>>> import numpy as np
>>> np.set_printoptions(suppress=True, linewidth=100)
>>> def rnd(a):
...     return np.round(a, 2) + 0
... 
>>> m1 = np.load("sample0.npy")
>>> m1
array([[-2.02, -1.22, -1.8 ],
       [-2.18,  1.88, -1.11],
       [-0.58, -6.78, -2.3 ],
       [-2.  , -1.2 , -1.79],
       [ 3.19, -1.33,  1.98],
       [ 0.99,  0.57,  0.9 ],
       [ 3.58, -7.5 ,  0.61],
       [ 1.41, 10.48,  3.91],
       [-3.2 ,  1.26, -2.  ],
       [ 1.81,  4.3 ,  2.48]])
>>> rng = np.random.default_rng(804)
>>> idx = rng.permutation(3)
>>> Y = m1[:, idx] * rng.choice([-1, 1], 3)
>>> Y
array([[-1.8 , -1.22, -2.02],
       [-1.11,  1.88, -2.18],
       [-2.3 , -6.78, -0.58],
       [-1.79, -1.2 , -2.  ],
       [ 1.98, -1.33,  3.19],
       [ 0.9 ,  0.57,  0.99],
       [ 0.61, -7.5 ,  3.58],
       [ 3.91, 10.48,  1.41],
       [-2.  ,  1.26, -3.2 ],
       [ 2.48,  4.3 ,  1.81]])
>>> left, _, Vh = np.linalg.svd(m1.T @ Y)
>>> rnd(np.linalg.lstsq(m1, Y)[0])
array([[0., 0., 1.],
       [0., 1., 0.],
       [1., 0., 0.]])
>>> rnd(left @ Vh)
array([[0., 0., 1.],
       [0., 1., 0.],
       [1., 0., 0.]])
>>> K = np.load("mat.npy")
>>> K
array([[1.  , 0.5 , 0.25],
       [0.5 , 1.  , 0.5 ],
       [0.25, 0.5 , 1.  ]])
>>> w, V = np.linalg.eigh(K)
>>> vec = np.array([2, 0, 3])
>>> (np.sign(V[:, -1].round(6)) == np.sign(V[0, -1].round(6))).astype(int)
array([1, 1, 1])
>>> rnd(V * np.sqrt(w) @ V.T)
array([[0.96, 0.25, 0.1 ],
       [0.25, 0.94, 0.25],
       [0.1 , 0.25, 0.96]])
>>> rnd(vec @ K @ vec / (vec @ vec)), rnd(w[0]), rnd(w[-1])
(np.float64(1.23), np.float64(0.41), np.float64(1.84))
>>> np.abs(K).sum(axis=1).max(), rnd(np.abs(w).max())
(np.float64(2.0), np.float64(1.84))
>>> Q, V = np.linalg.qr(K[:, :1])[0], np.linalg.qr(K[:, 1:])[0]
>>> sigma = np.linalg.svd(Q.T @ V, compute_uv=False)
>>> (sigma > 0.9).sum()
np.int64(0)
>>> rnd(np.degrees(np.arccos(sigma.clip(0, 1))))
array([35.84])
>>> Y = np.array([[1, 9, 7], [9, 8, 2]])
>>> W2 = np.kron(Y, K)
>>> W2.shape
(6, 9)
>>> rnd(np.linalg.norm(W2, 2)), rnd(np.linalg.norm(Y, 2) * np.linalg.norm(K, 2))
(np.float64(28.28), np.float64(28.28))
>>> Y = np.array([[3, 2, 1, 2], [3, 1, 3, 2], [0, 1, 3, 0], [0, 2, 1, 0]])
>>> J = Y.T @ Y
>>> J
array([[18,  9, 12, 12],
       [ 9, 10, 10,  6],
       [12, 10, 20,  8],
       [12,  6,  8,  8]])
>>> Y = m1 / np.sqrt((m1 ** 2).mean(axis=1, keepdims=True))
>>> rnd(np.linalg.norm(Y, axis=1))
array([1.73, 1.73, 1.73, 1.73, 1.73, 1.73, 1.73, 1.73, 1.73, 1.73])
>>> np.linalg.matrix_rank(Y) == np.linalg.matrix_rank(m1)
np.True_
>>> M = np.load("out7.npy")
>>> M
array([[ 1,  3,  1],
       [-1, -1,  1],
       [ 3, -2,  2]])
>>> cov = M.T @ M
>>> np.diag(cov)
array([11, 14,  6])
>>> np.trace(cov), (M ** 2).sum()
(np.int64(31), np.int64(31))
>>> rnd(np.linalg.eigvalsh(cov)[::-1])
array([17.33, 11.7 ,  1.97])
>>> rnd(np.linalg.svd(M, compute_uv=False) ** 2)
array([17.33, 11.7 ,  1.97])
>>> vec = np.array([-2, 3, 0])
>>> M @ np.ones(3)
array([ 5., -1.,  3.])
>>> np.sign((M @ vec).round(6))
array([ 1, -1, -1])
>>> M @ (2 * vec)
array([ 14,  -2, -24])
>>> np.linalg.norm(M @ vec) <= np.linalg.norm(M, 2) * np.linalg.norm(vec) + 1e-9
np.True_
>>> M @ vec
array([  7,  -1, -12])
>>> E = np.array([[-0.1, 0.2, 0.0],
...     [-1.4, -0.3, -0.1],
...     [0.1, 0.9, 0.3],
...     [0.4, 1.8, -0.6],
...     [1.1, 0.2, 0.7],
...     [0.3, 2.6, -0.1],
...     [-0.1, -0.2, 2.0],
...     [-0.4, 0.5, -0.8],
...     [-0.6, -0.4, 0.8],
...     [0.2, -1.3, 1.6],
...     [1.1, -1.0, -0.7]])
>>> E[:, 1] = -3 * E[:, 2] + 0.3 * rng.normal(size=11)
>>> rnd(E)
array([[-0.1 ,  0.38,  0.  ],
       [-1.4 ,  0.11, -0.1 ],
       [ 0.1 , -0.8 ,  0.3 ],
       [ 0.4 ,  1.98, -0.6 ],
       [ 1.1 , -1.91,  0.7 ],
       [ 0.3 ,  0.21, -0.1 ],
       [-0.1 , -5.54,  2.  ],
       [-0.4 ,  2.71, -0.8 ],
       [-0.6 , -3.01,  0.8 ],
       [ 0.2 , -4.5 ,  1.6 ],
       [ 1.1 ,  2.  , -0.7 ]])
>>> Xc = E - E.mean(axis=0)
>>> V = np.linalg.svd(Xc)[2][:2]
>>> Y = Xc - Xc @ V.T @ V
>>> rnd(Y.std(axis=0))
array([0.  , 0.03, 0.09])
>>> rnd(np.linalg.norm(Y) / np.linalg.norm(Xc))
np.float64(0.03)
>>> rnd(np.cov(Xc @ V.T, rowvar=False))
array([[8.18, 0.  ],
       [0.  , 0.52]])
